$ python3 -q
>>> import numpy as np
>>> np.set_printoptions(precision=2, suppress=True, linewidth=100, legacy="1.25")
>>> K = np.loadtxt("x.csv", delimiter=",")
>>> K
array([[1., 0., 0.],
       [1., 1., 0.],
       [2., 1., 1.]])
>>> # triangular
>>> out = K / np.linalg.norm(K, axis=1, keepdims=True)
>>> gram = out @ out.T
>>> (gram - 2 * np.eye(3)).round(6).argmax(axis=1)
array([2, 2, 1])
>>> np.argwhere(np.triu(np.abs(gram) > 0.95, 1))
array([], shape=(0, 2), dtype=int64)
>>> gram[0]
array([1.  , 0.71, 0.82])
>>> O = K.astype(float).copy()
>>> for j in range(3):
...     O[:, j] -= O[:, :j] @ (O[:, :j].T @ O[:, j])
...     O[:, j] /= np.linalg.norm(O[:, j])
... 
>>> np.round(O.T @ K, 2) + 0
array([[2.45, 1.22, 0.82],
       [0.  , 0.71, 0.  ],
       [0.  , 0.  , 0.58]])
>>> K @ K
array([[1., 0., 0.],
       [2., 1., 0.],
       [5., 2., 1.]])
>>> np.prod(np.diag(K)), round(float(np.linalg.det(K)), 2)
(1.0, 1.0)
>>> X = np.load("dump.npy")
>>> X
array([[0, 1, 0, 0],
       [1, 0, 1, 1],
       [3, 1, 3, 3]])
>>> Uu, sv, VT = np.linalg.svd(X)
>>> evecs = VT[:(sv > 1e-8).sum()]
>>> rng = np.random.default_rng(37)
>>> x = X[2] + 4 * X[1] + rng.integers(2) * np.eye(4)[2]
>>> x
array([7., 1., 7., 7.])
>>> np.linalg.matrix_rank(np.vstack([X, x]))
2
>>> np.diag(evecs.T @ evecs)
array([0.33, 1.  , 0.33, 0.33])
>>> np.round(evecs.T @ evecs, 2) + 0
array([[0.33, 0.  , 0.33, 0.33],
       [0.  , 1.  , 0.  , 0.  ],
       [0.33, 0.  , 0.33, 0.33],
       [0.33, 0.  , 0.33, 0.33]])
